% python3 -q
>>> import numpy as np
>>> np.set_printoptions(suppress=True, linewidth=160)
>>> arr = np.load("layer11.npy")
>>> arr
array([[-2, -3,  2, -2,  2,  1,  2, -2,  6,  3,  1,  2, -1],
       [ 1,  1, -2, -1, -2, -3,  1, -3,  9, -2,  0, -1, -2],
       [ 2, -3, -3,  1,  1, -3, -2,  3, -9,  1, -2, -1,  3],
       [-1, -2, -1, -3,  0,  0,  3, -3,  9,  3,  1,  1,  2],
       [ 0,  3,  1, -3,  0,  2, -2,  1, -3,  0,  2,  3, -3]])
>>> r0, r1 = arr[2], arr[0]
>>> r0 @ r0
np.int64(142)
>>> pr = (r0 @ r1) / (r0 @ r0) * r0
>>> round((r1 - pr) @ r0, 2)
np.float64(0.0)
>>> vec = np.array([-3, 2, -3, -1, 0, -1, 1, 2, 2, -1, 2, 3, 2])
>>> arr @ np.eye(13)[2]
array([ 2., -2., -3., -1.,  1.])
>>> np.linalg.norm(arr @ vec) <= np.linalg.norm(arr, 2) * np.linalg.norm(vec) + 1e-9
np.True_
>>> (arr * vec).sum(axis=1)
array([  8,  17, -17,  26,   5])
>>> np.einsum("ij,j->i", arr, vec)
array([  8,  17, -17,  26,   5])
>>> np.sign((arr @ vec).round(6))
array([ 1,  1, -1,  1,  1])
>>> arr @ vec
array([  8,  17, -17,  26,   5])
>>> rng = np.random.default_rng(9722)
>>> M2 = arr + rng.integers(-2, 3, (5, 1)) @ rng.integers(-2, 3, (1, 13))
>>> M2
array([[-6, -1,  0, -4,  4,  1,  4,  0,  8,  3,  3,  6, -1],
       [-1,  2, -3, -2, -1, -3,  2, -2, 10, -2,  1,  1, -2],
       [-2, -1, -5, -1,  3, -3,  0,  5, -7,  1,  0,  3,  3],
       [ 1, -3,  0, -2, -1,  0,  2, -4,  8,  3,  0, -1,  2],
       [ 0,  3,  1, -3,  0,  2, -2,  1, -3,  0,  2,  3, -3]])
>>> np.abs(M2 - arr).sum(axis=1)
array([24, 12, 24, 12,  0])
>>> M2 - arr
array([[-4,  2, -2, -2,  2,  0,  2,  2,  2,  0,  2,  4,  0],
       [-2,  1, -1, -1,  1,  0,  1,  1,  1,  0,  1,  2,  0],
       [-4,  2, -2, -2,  2,  0,  2,  2,  2,  0,  2,  4,  0],
       [ 2, -1,  1,  1, -1,  0, -1, -1, -1,  0, -1, -2,  0],
       [ 0,  0,  0,  0,  0,  0,  0,  0,  0,  0,  0,  0,  0]])
>>> A = np.loadtxt("out12.csv", delimiter=",")
>>> A
array([[0., 0., 0., 1., 0., 0., 0., 1., 0., 0., 0., 0.],
       [0., 0., 1., 1., 0., 0., 1., 1., 0., 0., 0., 0.],
       [0., 1., 0., 1., 0., 1., 1., 1., 0., 0., 0., 0.],
       [1., 1., 1., 0., 0., 1., 1., 1., 0., 0., 0., 0.],
       [0., 0., 0., 0., 0., 0., 0., 0., 1., 0., 0., 0.],
       [0., 0., 1., 1., 0., 0., 1., 1., 0., 0., 0., 0.],
       [0., 1., 1., 1., 0., 1., 0., 0., 0., 0., 0., 0.],
       [1., 1., 1., 1., 0., 1., 0., 0., 0., 0., 0., 0.],
       [0., 0., 0., 0., 1., 0., 0., 0., 0., 1., 1., 0.],
       [0., 0., 0., 0., 0., 0., 0., 0., 1., 0., 1., 0.],
       [0., 0., 0., 0., 0., 0., 0., 0., 1., 1., 0., 0.],
       [0., 0., 0., 0., 0., 0., 0., 0., 0., 0., 0., 0.]])
>>> # rows and columns are dependent
>>> left, sv, vt = np.linalg.svd(A, full_matrices=False)
>>> np.round(np.sqrt((sv ** 2).sum()), 2), np.round(np.linalg.norm(A), 2)
(np.float64(6.16), np.float64(6.16))
>>> np.round(vt @ vt.T, 2) + 0
array([[1., 0., 0., 0., 0., 0., 0., 0., 0., 0., 0., 0.],
       [0., 1., 0., 0., 0., 0., 0., 0., 0., 0., 0., 0.],
       [0., 0., 1., 0., 0., 0., 0., 0., 0., 0., 0., 0.],
       [0., 0., 0., 1., 0., 0., 0., 0., 0., 0., 0., 0.],
       [0., 0., 0., 0., 1., 0., 0., 0., 0., 0., 0., 0.],
       [0., 0., 0., 0., 0., 1., 0., 0., 0., 0., 0., 0.],
       [0., 0., 0., 0., 0., 0., 1., 0., 0., 0., 0., 0.],
       [0., 0., 0., 0., 0., 0., 0., 1., 0., 0., 0., 0.],
       [0., 0., 0., 0., 0., 0., 0., 0., 1., 0., 0., 0.],
       [0., 0., 0., 0., 0., 0., 0., 0., 0., 1., 0., 0.],
       [0., 0., 0., 0., 0., 0., 0., 0., 0., 0., 1., 0.],
       [0., 0., 0., 0., 0., 0., 0., 0., 0., 0., 0., 1.]])
>>> np.round(np.abs(vt[0]), 2) + 0
array([0.19, 0.37, 0.43, 0.47, 0.  , 0.37, 0.36, 0.4 , 0.  , 0.  , 0.  , 0.  ])
>>> E = np.tanh(np.array([[-1.2, 0.9, -1.4],
...     [-0.1, 0.2, -0.3],
...     [-0.6, -1.7, 0.0],
...     [-0.7, 0.0, 1.5],
...     [0.4, -1.1, -0.3],
...     [-0.2, 0.0, -0.7],
...     [0.6, 1.2, -0.2],
...     [1.2, -1.4, 0.6],
...     [1.6, 0.6, 1.3],
...     [1.3, 0.3, -0.2],
...     [-1.2, 0.5, 0.6],
...     [0.0, -0.1, -0.7],
...     [-0.6, -0.1, -2.1],
...     [-0.6, 1.2, 0.8],
...     [0.4, 1.8, -0.8],
...     [-0.1, -0.2, 0.4],
...     [-0.9, 0.5, 1.3],
...     [0.5, -0.1, 1.5],
...     [2.2, -1.9, 0.0]]) @ np.array([[1.0, 0.4, 0.9, -1.6, 0.5, -0.9, -2.1, 1.1, -3.2, 0.7, 0.0, -0.7],
...     [1.8, -0.1, -0.1, 0.0, -1.0, 0.7, -1.5, -1.2, 1.9, 1.5, -1.2, -1.2],
...     [0.0, -2.0, 0.4, -0.5, 1.2, -2.7, -0.8, 0.5, 0.4, -0.6, -0.7, -0.9]]))
>>> E.round(2)
array([[ 0.4 ,  0.98, -0.94,  0.99, -1.  ,  1.  ,  0.98, -1.  ,  1.  ,  0.87, -0.1 ,  0.77],
       [ 0.25,  0.49, -0.23,  0.3 , -0.54,  0.78,  0.15, -0.46,  0.52,  0.39, -0.03,  0.1 ],
       [-1.  , -0.07, -0.35,  0.74,  0.89, -0.57,  1.  ,  0.88, -0.86, -0.99,  0.97,  0.99],
       [-0.6 , -1.  , -0.03,  0.35,  0.9 , -1.  ,  0.26, -0.02,  0.99, -0.88, -0.78, -0.7 ],
       [-0.92,  0.7 ,  0.34, -0.45,  0.74, -0.31,  0.78,  0.92, -1.  , -0.83,  0.91,  0.86],
       [-0.2 ,  0.87, -0.43,  0.58, -0.74,  0.97,  0.75, -0.52,  0.35,  0.27,  0.45,  0.65],
       [ 0.99,  0.48,  0.33, -0.7 , -0.81,  0.69, -0.99, -0.71,  0.27,  0.98, -0.86, -0.93],
       [-0.87, -0.52,  0.9 , -0.98,  0.99, -1.  , -0.72,  1.  , -1.  , -0.92,  0.85,  0.29],
       [ 0.99, -0.97,  0.96, -1.  ,  0.94, -1.  , -1.  ,  0.93, -1.  ,  0.85, -0.93, -1.  ],
       [ 0.95,  0.71,  0.79, -0.96,  0.11, -0.4 , -1.  ,  0.75, -1.  ,  0.9 , -0.22, -0.8 ],
       [-0.29, -0.94, -0.71,  0.92, -0.36, -0.19,  0.86, -0.92,  1.  , -0.42, -0.77, -0.29],
       [-0.18,  0.89, -0.26,  0.34, -0.63,  0.95,  0.61, -0.23, -0.44,  0.26,  0.54,  0.64],
       [-0.65,  1.  , -0.88,  0.96, -0.99,  1.  ,  1.  , -0.92,  0.71,  0.6 ,  0.92,  0.98],
       [ 0.92, -0.96, -0.33,  0.51, -0.49, -0.65, -0.83, -0.94,  1.  ,  0.72, -0.96, -0.94],
       [ 1.  ,  0.92, -0.14, -0.24, -0.99,  1.  , -0.99, -0.97,  0.95,  1.  , -0.92, -0.94],
       [-0.43, -0.68,  0.09, -0.04,  0.56, -0.81,  0.19,  0.32,  0.1 , -0.54, -0.04, -0.05],
       [ 0.  , -1.  , -0.33,  0.66,  0.54, -0.98,  0.1 , -0.74,  1.  , -0.58, -0.91, -0.81],
       [ 0.31, -0.99,  0.79, -0.91,  0.97, -1.  , -0.97,  0.89, -0.83, -0.6 , -0.73, -0.92],
       [-0.84,  0.79,  0.97, -1.  ,  1.  , -1.  , -0.94,  1.  , -1.  , -0.86,  0.98,  0.63]])
>>> M2 = np.c_[E[:, :10] @ np.array([[-1, -5, -5, 4, -1, 1, -2, 3, -3, 0],
...     [5, 3, 5, 1, -2, -5, -3, 1, 3, 0],
...     [-4, -5, 4, -1, -5, 5, -5, 4, -3, 4],
...     [0, 5, -3, 1, -1, 2, 5, 0, -4, 1],
...     [4, 5, -3, -2, -4, -5, 1, 2, 5, 3],
...     [-5, -3, 5, 2, 5, 0, 2, 2, 2, -4],
...     [4, -5, 0, 5, 2, 1, -3, 1, -4, 5],
...     [4, 2, 5, -3, 1, -2, 2, 0, -4, -1],
...     [2, 5, 2, 5, -5, -2, -4, -2, 5, -2],
...     [-2, 3, -5, 3, -5, 3, -1, 4, 3, -5]]), np.array([5, 6, -2, -1, 3, 2, 8, 5, -9, -5, 5, -7, 3, -9, -9, -8, 1, 8, 3])]
>>> M2.round(2)
array([[ -0.55,   3.34,  -3.18,  23.99,   1.93,   1.37,  -2.88,   0.89,   5.3 , -10.23,   5.  ],
       [ -3.94,  -0.1 ,   1.7 ,  10.59,   0.94,   1.17,  -2.19,   1.48,   4.06,  -7.13,   6.  ],
       [ 16.25,   5.88,   3.13, -10.83,   7.94,  -7.38,  10.66,  -5.11, -10.67,  15.09,  -2.  ],
       [  9.04,  10.38,  -4.52,  -3.12,  -6.22,  -3.87,   1.1 ,  -8.39,   1.32,  10.68,  -1.  ],
       [ 14.05,  -2.2 ,  13.83, -12.2 ,   5.43,  -8.89,   0.22,  -0.4 ,  -5.58,  13.47,   3.  ],
       [ -0.44,  -0.17,   5.64,  12.36,   5.71,   0.08,  -0.87,   0.18,   2.  ,  -4.99,   2.  ],
       [-14.82,  -6.91,  -1.19,   7.88,  -5.17,   5.74,  -8.48,   6.89,   8.67, -14.29,   8.  ],
       [  4.6 ,  -0.85,   7.88, -24.19,  -1.37,  -4.16,   1.99,  -1.96,  -3.69,  11.63,   5.  ],
       [ -4.82,  -5.49, -12.34, -13.1 , -11.92,   5.56,  -1.89,  10.09,  -4.23,   1.49,  -9.  ],
       [ -2.9 ,  -5.44,  -0.24,  -7.76,  -8.52,   1.06,  -5.88,  10.74,  -0.77,  -4.14,  -5.  ],
       [  0.51,   3.16,  -9.22,  10.69,   3.22,   3.95,   2.84,  -8.59,  -1.7 ,   3.07,   5.  ],
       [ -1.46,  -4.34,   6.57,   6.26,   8.51,   0.61,   1.17,   2.48,  -1.54,  -3.56,  -7.  ],
       [  0.73,   6.05,   3.66,  17.31,   5.57,   0.05,   0.26,  -2.49,   5.82,  -8.04,   3.  ],
       [ -9.6 ,   5.62, -20.26,   9.03, -10.33,   8.76,  -0.67,  -1.78,   3.75,  -8.45,  -9.  ],
       [-12.74,   0.12,  -0.26,  14.47,  -5.67,   2.23,  -7.99,   4.47,  13.77, -18.62,  -9.  ],
       [  6.3 ,   3.26,  -1.96,  -6.41,  -2.  ,  -1.76,   1.39,  -4.3 ,  -2.84,   8.38,  -8.  ],
       [  4.03,   8.9 , -13.59,   2.91,  -6.76,  -0.23,   1.31,  -7.39,   1.93,   7.03,   1.  ],
       [ -0.3 ,  -4.49,  -2.74, -18.89,  -4.11,  -0.4 ,   1.45,   1.3 ,  -5.38,   8.09,   8.  ],
       [  9.81,   3.8 ,  14.39, -23.84,  -5.15, -10.42,  -1.86,  -0.24,   1.12,  10.48,   3.  ]])
>>> np.round(np.linalg.lstsq(E, M2[:, 0])[0], 2) + 0
array([-1.,  5., -4.,  0.,  4., -5.,  4.,  4.,  2., -2.,  0.,  0.])
